% python3 -q
>>> import numpy as np
>>> from numpy import linalg as LA
>>> np.set_printoptions(suppress=True, linewidth=100)
>>> M = np.load("case19.npy")
>>> M
array([[2., 1., 0., 0., 0., 0., 0., 0.],
       [0., 2., 1., 0., 0., 0., 0., 0.],
       [0., 0., 2., 1., 0., 0., 0., 0.],
       [0., 0., 0., 2., 1., 0., 0., 0.],
       [0., 0., 0., 0., 2., 1., 0., 0.],
       [0., 0., 0., 0., 0., 2., 1., 0.],
       [0., 0., 0., 0., 0., 0., 2., 1.],
       [0., 0., 0., 0., 0., 0., 0., 2.]])
>>> # triangular, det is the product of the diagonal
>>> O, V = LA.qr(M[:, :5])[0], LA.qr(M[:, 5:])[0]
>>> sigma = LA.svd(O.T @ V, compute_uv=False)
>>> sigma.round(2) + 0
array([0.5, 0. , 0. ])
>>> LA.matrix_rank(M - M[0, 0] * np.eye(8))
np.int64(7)
>>> M @ M
array([[4., 4., 1., 0., 0., 0., 0., 0.],
       [0., 4., 4., 1., 0., 0., 0., 0.],
       [0., 0., 4., 4., 1., 0., 0., 0.],
       [0., 0., 0., 4., 4., 1., 0., 0.],
       [0., 0., 0., 0., 4., 4., 1., 0.],
       [0., 0., 0., 0., 0., 4., 4., 1.],
       [0., 0., 0., 0., 0., 0., 4., 4.],
       [0., 0., 0., 0., 0., 0., 0., 4.]])
>>> vec = np.array([-2, -1, -2, 1, 1, -1, -1, 1])
>>> rhs = M @ vec
>>> beta, lr = np.zeros(8), 1 / LA.norm(M, 2) ** 2
>>> for i in range(30):
...     beta -= lr * M.T @ (M @ beta - rhs)
...     if i % 5 == 0: print(i, round(LA.norm(M @ beta - rhs), 2))
... 
0 3.04
5 0.61
10 0.26
15 0.12
20 0.05
25 0.03
>>> round(LA.cond(M), 2)
np.float64(2.7)
>>> beta.round(2)
array([-2.  , -1.01, -1.99,  0.99,  1.01, -1.  , -1.  ,  1.  ])
>>> feats = np.load("a.npy")
>>> feats
array([[ 1.6,  1.3,  0.6, -0.4,  1.3],
       [-1.6,  0.3, -1.5,  1.1, -1.7],
       [-1. ,  0.5, -0.6, -0.3, -0.9],
       [ 1.1,  0. , -0.6,  1.1,  0.9]])
>>> f, v = feats[1], feats[2]
>>> np.round(f @ v, 2)
np.float64(3.85)
>>> f @ f
np.float64(9.0)
>>> pr = (f @ v) / (f @ f) * f
>>> np.round(v - pr, 2)
array([-0.32,  0.37,  0.04, -0.77, -0.17])
>>> LA.matrix_rank(np.outer(f, v))
np.int64(1)
>>> round((v - pr) @ f, 2)
np.float64(0.0)
>>> np.allclose(M, M.T)
False
>>> M @ M
array([[4., 4., 1., 0., 0., 0., 0., 0.],
       [0., 4., 4., 1., 0., 0., 0., 0.],
       [0., 0., 4., 4., 1., 0., 0., 0.],
       [0., 0., 0., 4., 4., 1., 0., 0.],
       [0., 0., 0., 0., 4., 4., 1., 0.],
       [0., 0., 0., 0., 0., 4., 4., 1.],
       [0., 0., 0., 0., 0., 0., 4., 4.],
       [0., 0., 0., 0., 0., 0., 0., 4.]])
>>> np.trace(M)
np.float64(16.0)
>>> (M - M.T) / 2
array([[ 0. ,  0.5,  0. ,  0. ,  0. ,  0. ,  0. ,  0. ],
       [-0.5,  0. ,  0.5,  0. ,  0. ,  0. ,  0. ,  0. ],
       [ 0. , -0.5,  0. ,  0.5,  0. ,  0. ,  0. ,  0. ],
       [ 0. ,  0. , -0.5,  0. ,  0.5,  0. ,  0. ,  0. ],
       [ 0. ,  0. ,  0. , -0.5,  0. ,  0.5,  0. ,  0. ],
       [ 0. ,  0. ,  0. ,  0. , -0.5,  0. ,  0.5,  0. ],
       [ 0. ,  0. ,  0. ,  0. ,  0. , -0.5,  0. ,  0.5],
       [ 0. ,  0. ,  0. ,  0. ,  0. ,  0. , -0.5,  0. ]])
>>> np.round(LA.matrix_power(M, 4), 2)
array([[16., 32., 24.,  8.,  1.,  0.,  0.,  0.],
       [ 0., 16., 32., 24.,  8.,  1.,  0.,  0.],
       [ 0.,  0., 16., 32., 24.,  8.,  1.,  0.],
       [ 0.,  0.,  0., 16., 32., 24.,  8.,  1.],
       [ 0.,  0.,  0.,  0., 16., 32., 24.,  8.],
       [ 0.,  0.,  0.,  0.,  0., 16., 32., 24.],
       [ 0.,  0.,  0.,  0.,  0.,  0., 16., 32.],
       [ 0.,  0.,  0.,  0.,  0.,  0.,  0., 16.]])
>>> rng = np.random.default_rng(25005)
>>> Y = feats + rng.integers(-2, 3, (4, 3)) @ rng.integers(-2, 3, (3, 5))
>>> Y.round(2)
array([[ 3.6, -0.7, -8.4,  4.6, 11.3],
       [-9.6, -3.7,  4.5, -0.9, -5.7],
       [-1. , -9.5, -4.6,  2.7,  5.1],
       [-2.9,  0. ,  7.4, -2.9, -7.1]])
>>> np.round(LA.svd(Y - feats, compute_uv=False), 2) + 0
array([22.72, 11.82,  3.89,  0.  ])
>>> np.abs(Y - feats).sum(axis=1)
array([28., 24., 23., 24.])
>>> LA.matrix_rank(Y - feats, tol=1e-8)
np.int64(3)
>>> np.round(Y - feats, 2)
array([[  2.,  -2.,  -9.,   5.,  10.],
       [ -8.,  -4.,   6.,  -2.,  -4.],
       [  0., -10.,  -4.,   3.,   6.],
       [ -4.,   0.,   8.,  -4.,  -8.]])
>>> labels = rng.permutation(8)
>>> labels
array([4, 1, 5, 7, 6, 2, 3, 0])
>>> Y = M[labels][:, labels]
>>> np.trace(Y)
np.float64(16.0)
>>> np.round(np.sort(np.abs(LA.eigvals(Y))), 2)
array([2., 2., 2., 2., 2., 2., 2., 2.])
>>> round(LA.det(Y), 2), round(float(LA.det(M[labels])), 2)
(np.float64(256.0), -256.0)
>>> feats @ feats
Traceback (most recent call last):
  File "<python-input-44>", line 1, in <module>
    feats @ feats
    ~~~~~~^~~~~~~
ValueError: matmul: Input operand 1 has a mismatch in its core dimension 0, with gufunc signature (n?,k),(k,m?)->(n?,m?) (size 4 is different from 5)
>>> gram = feats.T @ feats
>>> np.round(LA.svd(feats, compute_uv=False) ** 2, 2)
array([15.8 ,  3.66,  2.02,  0.08])
>>> np.round(LA.eigvalsh(gram)[::-1], 2) + 0
array([15.8 ,  3.66,  2.02,  0.08,  0.  ])
>>> LA.matrix_rank(gram)
np.int64(4)
>>> gram.round(2)
array([[ 7.33,  1.1 ,  3.3 , -0.89,  6.69],
       [ 1.1 ,  2.03,  0.03, -0.34,  0.73],
       [ 3.3 ,  0.03,  3.33, -2.37,  3.33],
       [-0.89, -0.34, -2.37,  2.67, -1.13],
       [ 6.69,  0.73,  3.33, -1.13,  6.2 ]])
>>> O, _ = LA.qr(np.array([[-0.6, 2.0, 1.3, 0.0, 1.0, 1.3],
...     [0.1, 1.1, -0.1, -0.9, -1.4, -0.4],
...     [-0.5, 1.1, 0.1, -1.9, 0.5, 1.0],
...     [0.6, -0.6, 0.2, -0.3, 1.1, 0.5],
...     [0.7, -0.1, -0.4, -0.4, 1.3, -1.2],
...     [0.1, -1.0, -1.0, 0.1, -1.1, 0.5],
...     [1.7, -0.4, -1.1, 0.4, -1.0, 1.2]]))
>>> mat = O @ O.T
>>> mat.round(2)
array([[ 0.86, -0.12,  0.1 , -0.13, -0.09, -0.24,  0.09],
       [-0.12,  0.89,  0.09, -0.12, -0.08, -0.22,  0.08],
       [ 0.1 ,  0.09,  0.92,  0.1 ,  0.07,  0.18, -0.07],
       [-0.13, -0.12,  0.1 ,  0.87, -0.09, -0.23,  0.08],
       [-0.09, -0.08,  0.07, -0.09,  0.94, -0.16,  0.06],
       [-0.24, -0.22,  0.18, -0.23, -0.16,  0.57,  0.15],
       [ 0.09,  0.08, -0.07,  0.08,  0.06,  0.15,  0.94]])
>>> # applying it twice changes nothing
>>> r = LA.matrix_rank(mat)
>>> r
np.int64(6)
>>> null = LA.svd(mat)[2][r:].T
>>> [int(LA.matrix_rank(mat[:i])) for i in range(1, len(mat) + 1)]
[1, 2, 3, 4, 5, 6, 6]
>>> [int(LA.matrix_rank(np.delete(mat, i, axis=0))) for i in range(7)]
[6, 6, 6, 6, 6, 6, 6]
>>> np.round(null @ null.T, 2)
array([[ 0.14,  0.12, -0.1 ,  0.13,  0.09,  0.24, -0.09],
       [ 0.12,  0.11, -0.09,  0.12,  0.08,  0.22, -0.08],
       [-0.1 , -0.09,  0.08, -0.1 , -0.07, -0.18,  0.07],
       [ 0.13,  0.12, -0.1 ,  0.13,  0.09,  0.23, -0.08],
       [ 0.09,  0.08, -0.07,  0.09,  0.06,  0.16, -0.06],
       [ 0.24,  0.22, -0.18,  0.23,  0.16,  0.43, -0.15],
       [-0.09, -0.08,  0.07, -0.08, -0.06, -0.15,  0.06]])
>>> np.round(null[:, 0] / null[np.abs(null[:, 0]).round(6).argmax(), 0], 2)
array([ 0.57,  0.5 , -0.43,  0.54,  0.38,  1.  , -0.36])
>>> data = np.array([[6, 9, 9, 10, 15, 15],
...     [-6, 6, 0, -10, 10, 0],
...     [-3, 3, -9, -5, 5, -15],
...     [4, 6, 6, 10, 15, 15],
...     [-4, 4, 0, -10, 10, 0],
...     [-2, 2, -6, -5, 5, -15]])
>>> f = np.array([0, 2, 2, 2, 0, 0])
>>> Y = data + np.outer(f, np.eye(6)[1])
>>> LA.matrix_rank(LA.inv(Y) - LA.inv(data), tol=1e-8)
np.int64(1)
>>> np.round(LA.det(Y) / LA.det(data), 2), round(1 + LA.solve(data, f)[1], 2)
(np.float64(1.2), np.float64(1.2))
>>> Y
array([[  6.,   9.,   9.,  10.,  15.,  15.],
       [ -6.,   8.,   0., -10.,  10.,   0.],
       [ -3.,   5.,  -9.,  -5.,   5., -15.],
       [  4.,   8.,   6.,  10.,  15.,  15.],
       [ -4.,   4.,   0., -10.,  10.,   0.],
       [ -2.,   2.,  -6.,  -5.,   5., -15.]])
>>> LA.matrix_rank(Y - data)
np.int64(1)
